$ ipython --no-banner

In [1]: import numpy as np

In [2]: from numpy import linalg as LA

In [3]: np.set_printoptions(precision=2, suppress=True, linewidth=100, floatmode="fixed")

In [4]: tidy = lambda a: np.round(a, 2) + 0

In [5]: f = np.array([1, 1, -9, 5, -1, -9, -5, 6, -5])

In [6]: rng = np.random.default_rng(97)

In [7]: data = np.outer(rng.normal(size=10), f) + 0.3 * rng.normal(size=(10, 9))

In [8]: print(tidy(data))
[[  0.06  -0.40   2.18  -1.82   0.35   2.57   1.32  -1.60   1.23]
 [  1.17   1.02 -10.27   6.19  -0.88 -11.08  -6.02   6.76  -5.64]
 [ -0.97  -0.69   3.88  -2.66   0.83   4.14   1.84  -2.65   2.02]
 [ -1.16  -1.38   9.41  -4.81   0.59   8.50   5.39  -6.22   4.53]
 [ -1.71  -0.73  11.01  -6.35   1.44  11.05   6.32  -7.99   6.04]
 [ -1.00  -0.26   8.27  -4.48   0.82   8.06   5.19  -5.86   4.40]
 [ -0.22  -0.81   4.62  -2.08   0.91   4.39   2.29  -2.81   2.31]
 [ -1.09  -1.19  11.77  -6.43   1.54  11.75   5.72  -7.77   6.69]
 [  0.89   0.88  -9.77   5.09  -1.11  -9.22  -4.36   5.79  -4.86]
 [ -1.97  -1.64  12.38  -6.78   1.21  11.82   6.64  -8.00   6.71]]

In [9]: z = rng.permutation(9)

In [10]: Y = data[:, z] * rng.choice([-1, 1], 9)

In [11]: print(tidy(Y))
[[  2.57   1.82  -1.60   0.40   1.32   2.18  -0.06   0.35   1.23]
 [-11.08  -6.19   6.76  -1.02  -6.02 -10.27  -1.17  -0.88  -5.64]
 [  4.14   2.66  -2.65   0.69   1.84   3.88   0.97   0.83   2.02]
 [  8.50   4.81  -6.22   1.38   5.39   9.41   1.16   0.59   4.53]
 [ 11.05   6.35  -7.99   0.73   6.32  11.01   1.71   1.44   6.04]
 [  8.06   4.48  -5.86   0.26   5.19   8.27   1.00   0.82   4.40]
 [  4.39   2.08  -2.81   0.81   2.29   4.62   0.22   0.91   2.31]
 [ 11.75   6.43  -7.77   1.19   5.72  11.77   1.09   1.54   6.69]
 [ -9.22  -5.09   5.79  -0.88  -4.36  -9.77  -0.89  -1.11  -4.86]
 [ 11.82   6.78  -8.00   1.64   6.64  12.38   1.97   1.21   6.71]]

In [12]: left, _, VT = LA.svd(data.T @ Y)

In [13]: print(z)
[5 3 7 1 6 2 0 4 8]

In [14]: print(tidy(left @ VT))
[[ 0.00  0.00  0.00  0.00  0.00  0.00 -1.00  0.00  0.00]
 [ 0.00  0.00  0.00 -1.00  0.00  0.00  0.00  0.00  0.00]
 [ 0.00  0.00  0.00  0.00  0.00  1.00  0.00  0.00  0.00]
 [ 0.00 -1.00  0.00  0.00  0.00  0.00  0.00  0.00  0.00]
 [ 0.00  0.00  0.00  0.00  0.00  0.00  0.00  1.00  0.00]
 [ 1.00  0.00  0.00  0.00  0.00  0.00  0.00  0.00  0.00]
 [ 0.00  0.00  0.00  0.00  1.00  0.00  0.00  0.00  0.00]
 [ 0.00  0.00  1.00  0.00  0.00  0.00  0.00  0.00  0.00]
 [ 0.00  0.00  0.00  0.00  0.00  0.00  0.00  0.00  1.00]]

In [15]: print(tidy(LA.lstsq(data, Y)[0]))
[[ 0.00  0.00  0.00  0.00  0.00  0.00 -1.00  0.00  0.00]
 [ 0.00  0.00  0.00 -1.00  0.00  0.00  0.00  0.00  0.00]
 [ 0.00  0.00  0.00  0.00  0.00  1.00  0.00  0.00  0.00]
 [ 0.00 -1.00  0.00  0.00  0.00  0.00  0.00  0.00  0.00]
 [ 0.00  0.00  0.00  0.00  0.00  0.00  0.00  1.00  0.00]
 [ 1.00  0.00  0.00  0.00  0.00  0.00  0.00  0.00  0.00]
 [ 0.00  0.00  0.00  0.00  1.00  0.00  0.00  0.00  0.00]
 [ 0.00  0.00  1.00  0.00  0.00  0.00  0.00  0.00  0.00]
 [ 0.00  0.00  0.00  0.00  0.00  0.00  0.00  0.00  1.00]]
